$ ipython --no-banner

In [1]: import numpy as np

In [2]: np.set_printoptions(precision=2, suppress=True, linewidth=200, sign=" ")

In [3]: J = np.loadtxt("m.csv", delimiter=",")

In [4]: print(J)
[[ 0.  0.  0.  3.  0.  0.]
 [ 2.  0.  0.  0.  0.  0.]
 [ 0.  0.  0.  0.  0.  2.]
 [ 0.  0.  0.  0.  0.  0.]
 [ 0.  0.  0.  0.  2.  0.]
 [ 0.  0.  0.  0.  0.  0.]]

In [5]: U, sig, Vh = np.linalg.svd(J)

In [6]: V = Vh[:(sig > 1e-8).sum()]

In [7]: rng = np.random.default_rng(62363)

In [8]: vec = J[1] + -1 * J[2] + rng.integers(2) * np.eye(6)[5]

In [9]: print(vec)
[ 2.  0.  0.  0.  0. -2.]

In [10]: print(round(float(np.linalg.norm(vec - V.T @ V @ vec)), 2))
0.0

In [11]: print(np.linalg.matrix_rank(np.vstack([J, vec])))
4

In [12]: print(np.diag(V.T @ V))
[ 1.  0.  0.  1.  1.  1.]

In [13]: X = np.array([[-1.0, 0.0, -2.0, -2.0, -2.0],
    ...:     [0.0, -1.0, 0.0, 0.0, 0.0],
    ...:     [-2.0, 0.0, -1.0, -2.0, -2.0],
    ...:     [-2.0, 0.0, -2.0, -1.0, -2.0],
    ...:     [-2.0, 0.0, -2.0, -2.0, -1.0]])

In [14]: t3 = np.stack([X, 4 * X, X[::-1]])

In [15]: print(np.einsum("bij,cij->bc", t3, t3))
[[  53.  212.   37.]
 [ 212.  848.  148.]
 [  37.  148.   53.]]

In [16]: print(np.linalg.matrix_rank(t3))
[ 5  5  5]

In [17]: evals, V = np.linalg.eigh(X)

In [18]: vec = np.array([2, 2, 1, 3, 0])

In [19]: print(vec @ X @ vec)
-62.0

In [20]: print(np.round(V * np.maximum(evals, 0) @ V.T, 2) + 0)
[[ 0.75  0.   -0.25 -0.25 -0.25]
 [ 0.    0.    0.    0.    0.  ]
 [-0.25  0.    0.75 -0.25 -0.25]
 [-0.25  0.   -0.25  0.75 -0.25]
 [-0.25  0.   -0.25 -0.25  0.75]]

In [21]: print(np.round(V * np.abs(evals) @ V.T, 2) + 0)
[[ 2.5  0.   1.5  1.5  1.5]
 [ 0.   1.   0.   0.   0. ]
 [ 1.5  0.   2.5  1.5  1.5]
 [ 1.5  0.   1.5  2.5  1.5]
 [ 1.5  0.   1.5  1.5  2.5]]

In [22]: print(np.linalg.eigvalsh(X[1:, 1:]))
[-5. -1.  1.  1.]

In [23]: print(round(vec @ X @ vec / (vec @ vec), 2), evals[0], np.round(evals[-1], 2))
-3.44 -7.0 1.0

In [24]: ang = np.radians(180)

In [25]: R = np.eye(5)

In [26]: R[1, 1] = R[4, 4] = np.cos(ang)

In [27]: R[1, 4], R[4, 1] = -np.sin(ang), np.sin(ang)

In [28]: print(R.round(2) + 0)
[[ 1.  0.  0.  0.  0.]
 [ 0. -1.  0.  0.  0.]
 [ 0.  0.  1.  0.  0.]
 [ 0.  0.  0.  1.  0.]
 [ 0.  0.  0.  0. -1.]]

In [29]: out = X @ R.T

In [30]: print(np.abs(out - X).max(axis=0))
[ 0.  2.  0.  0.  4.]

In [31]: print(np.allclose(X @ X.T, out @ out.T))
True

In [32]: print(np.linalg.svd(X, compute_uv=False), np.linalg.svd(out, compute_uv=False))
[ 7.  1.  1.  1.  1.] [ 7.  1.  1.  1.  1.]

In [33]: evals, V = np.linalg.eig(X)

In [34]: print(np.round(X @ V[:, 0] - evals[0] * V[:, 0], 2) + 0)
[ 0.  0.  0.  0.  0.]

In [35]: print(evals)
[ 1. -7.  1.  1. -1.]

In [36]: print(np.sort(np.linalg.eigvals(X @ X)))
[  1.   1.   1.   1.  49.]

In [37]: print(np.sort(np.linalg.eigvals(np.linalg.inv(X))))
[-1.   -0.14  1.    1.    1.  ]

In [38]: vec = np.array([-1, -1, 1, 3, -3])

In [39]: print(X @ np.eye(5)[3])
[-2.  0. -2. -1. -2.]

In [40]: print(X * vec)
[[ 1. -0. -2. -6.  6.]
 [-0.  1.  0.  0. -0.]
 [ 2. -0. -1. -6.  6.]
 [ 2. -0. -2. -3.  6.]
 [ 2. -0. -2. -6.  3.]]

In [41]: print((X @ vec).argmax())
3

In [42]: print(np.sign((X @ vec).round(6)))
[-1.  1.  1.  1. -1.]

In [43]: arr = np.array([[1, 1, 4, 4, 4, 4], [3, 3, 6, 6, 6, 6], [3, 3, 6, 6, 6, 6]])

In [44]: out = X / np.sqrt((X ** 2).mean(axis=1, keepdims=True))

In [45]: print(np.linalg.norm(out, axis=1))
[ 2.24  2.24  2.24  2.24  2.24]

In [46]: print(out[4])
[-1.24  0.   -1.24 -1.24 -0.62]

In [47]: print(np.argsort(-np.linalg.norm(arr, axis=0).round(6), kind="stable")[:3])
[ 2  3  4]

In [48]: print([round(float(x), 2) for x in np.linalg.svd(arr, compute_uv=False)[:3]])
[19.71, 1.22, 0.0]

In [49]: U, sig, Vh = np.linalg.svd(arr)

In [50]: V = Vh[:(sig > 1e-8).sum()]

In [51]: vec = arr[2] + -3 * arr[1] + rng.integers(2) * np.eye(6)[4]

In [52]: print(vec)
[ -6.  -6. -12. -12. -11. -12.]

In [53]: print(round(np.linalg.norm(vec - V.T @ V @ vec), 2))
0.87

In [54]: print(np.round(V.T @ V, 2) + 0)
[[ 0.5   0.5   0.    0.    0.    0.  ]
 [ 0.5   0.5   0.    0.    0.    0.  ]
 [ 0.    0.    0.25  0.25  0.25  0.25]
 [ 0.    0.    0.25  0.25  0.25  0.25]
 [ 0.    0.    0.25  0.25  0.25  0.25]
 [ 0.    0.    0.25  0.25  0.25  0.25]]

In [55]: print(np.linalg.matrix_rank(np.vstack([arr, vec])))
3

In [56]: m1 = np.loadtxt("w.csv", delimiter=",")

In [57]: print(m1)
[[   0.    0.    9.    6.]
 [   9.    7.    9.   10.]
 [  12.    7.    9.   11.]
 [  19.    9.   18.   17.]
 [  23.   15.   18.   26.]
 [  23.   19.   21.   32.]
 [  24.   25.   21.   40.]
 [  33.   26.   25.   41.]
 [  42.   27.   28.   47.]
 [  42.   34.   30.   50.]
 [  44.   38.   39.   54.]
 [  51.   47.   43.   60.]
 [  52.   54.   46.   60.]
 [  52.   54.   53.   60.]
 [  54.   60.   54.   63.]
 [  57.   66.   61.   69.]
 [  64.   73.   66.   69.]
 [  67.   76.   75.   73.]
 [  69.   80.   79.   74.]
 [  71.   87.   83.   81.]
 [  75.   87.   87.   81.]
 [  83.   87.   92.   90.]
 [  86.   91.  100.   97.]
 [  90.   96.  109.   99.]
 [  90.  100.  114.  108.]
 [  95.  102.  119.  113.]
 [ 104.  111.  124.  113.]
 [ 104.  116.  124.  122.]
 [ 111.  122.  132.  125.]]

In [58]: cen = (m1 - m1.mean(axis=0)) / m1.std(axis=0)

In [59]: print(np.argwhere(np.abs(cen) > 2))
[]

In [60]: beta = np.linalg.lstsq(np.delete(cen, 2, axis=1), cen[:, 2])[0]

In [61]: print(np.abs(beta).argmax())
1

In [62]: P = m1 @ np.linalg.solve(m1.T @ m1, m1.T)

In [63]: print(np.round(np.linalg.eigvalsh(P), 2) + 0)
[ 0.  0.  0.  0.  0.  0.  0.  0.  0.  0.  0.  0.  0.  0.  0.  0.  0.  0.  0.  0.  0.  0.  0.  0.  0.  1.  1.  1.  1.]

In [64]: print(np.allclose(P @ P, P))
True

In [65]: print(P @ m1[:, 3])
[   6.   10.   11.   17.   26.   32.   40.   41.   47.   50.   54.   60.   60.   60.   63.   69.   69.   73.   74.   81.   81.   90.   97.   99.  108.  113.  113.  122.  125.]

In [66]: w1 = np.array([[2, -1, -1, -2, -2, 1],
    ...:     [1, 3, 3, 0, 2, 3],
    ...:     [2, 3, 3, -2, -2, 1],
    ...:     [2, 0, 2, -3, 2, 1]])

In [67]: beta = np.array([-9, 9, -9, 0, 9, 1])

In [68]: act = np.maximum(m1 @ w1 + beta, 0)

In [69]: print((act > 0).mean(axis=0))
[ 1.    1.    1.    0.    0.97  1.  ]

In [70]: Z = np.array([[-3, 2, -2],
    ...:     [3, -1, 0],
    ...:     [-3, 1, 2],
    ...:     [-1, -2, 2],
    ...:     [3, 0, 2],
    ...:     [2, 3, -3]])

In [71]: print(act @ Z)
[[   -4.    84.   -24.]
 [  -47.   260.  -144.]
 [  -81.   290.  -182.]
 [ -208.   478.  -288.]
 [ -269.   653.  -363.]
 [ -287.   772.  -376.]
 [ -275.   917.  -387.]
 [ -400.  1028.  -524.]
 [ -535.  1177.  -651.]
 [ -504.  1295.  -665.]
 [ -594.  1452.  -736.]
 [ -647.  1682.  -850.]
 [ -624.  1787.  -885.]
 [ -694.  1836.  -920.]
 [ -682.  1950.  -954.]
 [ -752.  2140. -1028.]
 [ -809.  2301. -1151.]
 [ -918.  2454. -1234.]
 [ -946.  2549. -1283.]
 [ -971.  2731. -1329.]
 [-1051.  2787. -1401.]
 [-1217.  2959. -1521.]
 [-1319.  3143. -1597.]
 [-1412.  3307. -1697.]
 [-1462.  3467. -1717.]
 [-1564.  3604. -1804.]
 [-1623.  3801. -1955.]
 [-1614.  3937. -1951.]
 [-1722.  4135. -2085.]]

In [72]: print(np.round(np.linalg.svd(arr, compute_uv=False), 2) + 0)
[ 19.71   1.22   0.  ]

In [73]: print(np.linalg.matrix_rank(arr))
2

In [74]: print(arr.sum(axis=1))
[ 18  30  30]

In [75]: print(arr - arr[0])
[[ 0  0  0  0  0  0]
 [ 2  2  2  2  2  2]
 [ 2  2  2  2  2  2]]

In [76]: print(arr.shape)
(3, 6)

In [77]: print(np.diff(arr, axis=0))
[[ 2  2  2  2  2  2]
 [ 0  0  0  0  0  0]]

In [78]: vec = np.array([0, 1, 1, 0])

In [79]: h1 = np.maximum(m1 @ vec, 0)

In [80]: print(np.flatnonzero(h1 > 1e-9))
[  0   1   2   3   4   5   6   7   8   9  10  11  12  13  14  15  16  17  18  19  20  21  22  23  24  25  26  27  28]

In [81]: print(np.tanh(m1 @ vec))
[ 1.  1.  1.  1.  1.  1.  1.  1.  1.  1.  1.  1.  1.  1.  1.  1.  1.  1.  1.  1.  1.  1.  1.  1.  1.  1.  1.  1.  1.]

In [82]: mat = np.array([[2, 0, 1, 0],
    ...:     [0, 1, 3, 0],
    ...:     [2, 3, 2, 1],
    ...:     [0, 0, 0, 0],
    ...:     [2, 3, 1, 1],
    ...:     [0, 3, 1, 0]])

In [83]: mat[5] = mat[3]

In [84]: print(mat)
[[ 2  0  1  0]
 [ 0  1  3  0]
 [ 2  3  2  1]
 [ 0  0  0  0]
 [ 2  3  1  1]
 [ 0  0  0  0]]

In [85]: U, sig, Vh = np.linalg.svd(mat)

In [86]: print(sig)
[ 6.24  2.48  1.72  0.08]

In [87]: print(np.argmax(sig[:-1] / (sig[1:] + 1e-6)) + 1)
3

In [88]: out = U[:, :3] @ np.diag(sig[:3]) @ Vh[:3]

In [89]: print(round(np.linalg.norm(mat - out, 2), 2), round(float(sig[3]), 2))
0.08 0.08

In [90]: print(np.round(np.linalg.norm(mat - out) / np.linalg.norm(mat), 2))
0.01

In [91]: print(out.round(2) + 0)
[[ 2.    0.    1.    0.01]
 [ 0.    0.99  3.    0.02]
 [ 2.    3.02  1.99  0.95]
 [ 0.    0.    0.    0.  ]
 [ 2.    2.98  1.01  1.05]
 [ 0.    0.    0.    0.  ]]

In [92]: print(np.round(np.linalg.norm(out, "nuc"), 2))
10.43

In [93]: print(np.linalg.norm(out, axis=0))
[ 3.46  4.36  3.87  1.41]

In [94]: print(round(np.linalg.norm(out[2] - out[3]), 2))
4.24

In [95]: print(round(float(np.linalg.norm(out[2], 1)), 2), round(float(np.linalg.norm(out[2], np.inf)), 2))
7.96 3.02

In [96]: print(out[2] @ out[3])
0.0

In [97]: out = mat + rng.integers(-2, 3, (6, 3)) @ rng.integers(-2, 3, (3, 4))

In [98]: print(out)
[[ 3  2 -2  0]
 [-2  3  5  2]
 [ 1  0  3 -2]
 [ 2 -1  0  1]
 [ 1  4 -2 -2]
 [-2  6 -6 -2]]

In [99]: print(np.round(np.linalg.svd(out - mat, compute_uv=False), 2) + 0)
[ 10.39   5.61   4.06   0.  ]

In [100]: print(np.abs(out - mat).sum(axis=1))
[  6   8   8   4   8  16]

In [101]: ang = np.radians(15)

In [102]: R = np.eye(4)

In [103]: R[3, 3] = R[2, 2] = np.cos(ang)

In [104]: R[3, 2], R[2, 3] = -np.sin(ang), np.sin(ang)

In [105]: print(R)
[[ 1.    0.    0.    0.  ]
 [ 0.    1.    0.    0.  ]
 [ 0.    0.    0.97  0.26]
 [ 0.    0.   -0.26  0.97]]

In [106]: out = mat @ R.T

In [107]: print(round(float(np.linalg.det(R)), 2), round(float(np.trace(R)), 2))
1.0 3.93

In [108]: print(np.abs(out - mat).max(axis=0))
[ 0.    0.    0.22  0.78]

In [109]: print(np.allclose(np.linalg.norm(mat, axis=1), np.linalg.norm(out, axis=1)))
True

In [110]: print(np.allclose(mat @ mat.T, out @ out.T))
True

In [111]: print(out)
[[ 2.    0.    0.97 -0.26]
 [ 0.    1.    2.9  -0.78]
 [ 2.    3.    2.19  0.45]
 [ 0.    0.    0.    0.  ]
 [ 2.    3.    1.22  0.71]
 [ 0.    0.    0.    0.  ]]

In [112]: print(np.linalg.svd(mat, compute_uv=False), np.linalg.svd(out, compute_uv=False))
[ 6.24  2.48  1.72  0.08] [ 6.24  2.48  1.72  0.08]

In [113]: U, sig, Vh = np.linalg.svd(out, full_matrices=False)

In [114]: print(sig / sig[0])
[ 1.    0.4   0.28  0.01]

In [115]: print(np.round(U.T @ out @ Vh.T, 2) + 0)
[[ 6.24  0.    0.    0.  ]
 [ 0.    2.48  0.    0.  ]
 [ 0.    0.    1.72  0.  ]
 [ 0.    0.    0.    0.08]]

In [116]: print(np.cumsum(sig ** 2) / np.sum(sig ** 2))
[ 0.81  0.94  1.    1.  ]

In [117]: K = np.loadtxt("run10.csv", delimiter=",")

In [118]: print(K)
[[-4. -1. -2. -2.  2.]
 [ 0.  0.  0.  0.  0.]
 [-4.  3. -2.  3.  0.]
 [-3.  1.  1. -2.  4.]
 [ 0.  0.  0.  0.  0.]
 [-3.  3.  1.  1.  2.]
 [-4.  3. -2.  3.  0.]
 [ 0.  0.  0.  0.  0.]
 [-3.  0. -1. -2.  2.]
 [-4.  3. -2.  3.  0.]
 [-5.  2. -1. -1.  4.]
 [ 0.  0.  0.  0.  0.]
 [-2. -1. -2. -1.  0.]
 [-1.  1.  1. -1.  2.]
 [-2.  0.  0. -1.  2.]
 [-2.  0.  0. -1.  2.]
 [-2. -1. -2. -1.  0.]
 [ 0.  0.  0.  0.  0.]
 [-1.  1.  1. -1.  2.]
 [-6.  3. -2.  2.  2.]
 [-2. -1. -2. -1.  0.]
 [-1.  1.  1. -1.  2.]]

In [119]: out = np.c_[K[:, :3] @ np.array([[3, -2, 4], [2, -4, -1], [4, -3, 3]]), np.array([1, -3, -1, -2, 2, 0, -3, 3, 2, -1, -1, -1, -1, -2, 1, 0, 3, -2, 0, 3, 1, -3])]

In [120]: print(out)
[[-22.  18. -21.   1.]
 [  0.   0.   0.  -3.]
 [-14.   2. -25.  -1.]
 [ -3.  -1. -10.  -2.]
 [  0.   0.   0.   2.]
 [  1.  -9. -12.   0.]
 [-14.   2. -25.  -3.]
 [  0.   0.   0.   3.]
 [-13.   9. -15.   2.]
 [-14.   2. -25.  -1.]
 [-15.   5. -25.  -1.]
 [  0.   0.   0.  -1.]
 [-16.  14. -13.  -1.]
 [  3.  -5.  -2.  -2.]
 [ -6.   4.  -8.   1.]
 [ -6.   4.  -8.   0.]
 [-16.  14. -13.   3.]
 [  0.   0.   0.  -2.]
 [  3.  -5.  -2.   0.]
 [-20.   6. -33.   3.]
 [-16.  14. -13.   1.]
 [  3.  -5.  -2.  -3.]]

In [121]: print(np.linalg.matrix_rank(out))
4

In [122]: print(np.linalg.norm(np.linalg.qr(K)[0].T @ out, axis=0) ** 2 / ((out ** 2).sum(axis=0) + 1e-12))
[ 1.    1.    1.    0.23]
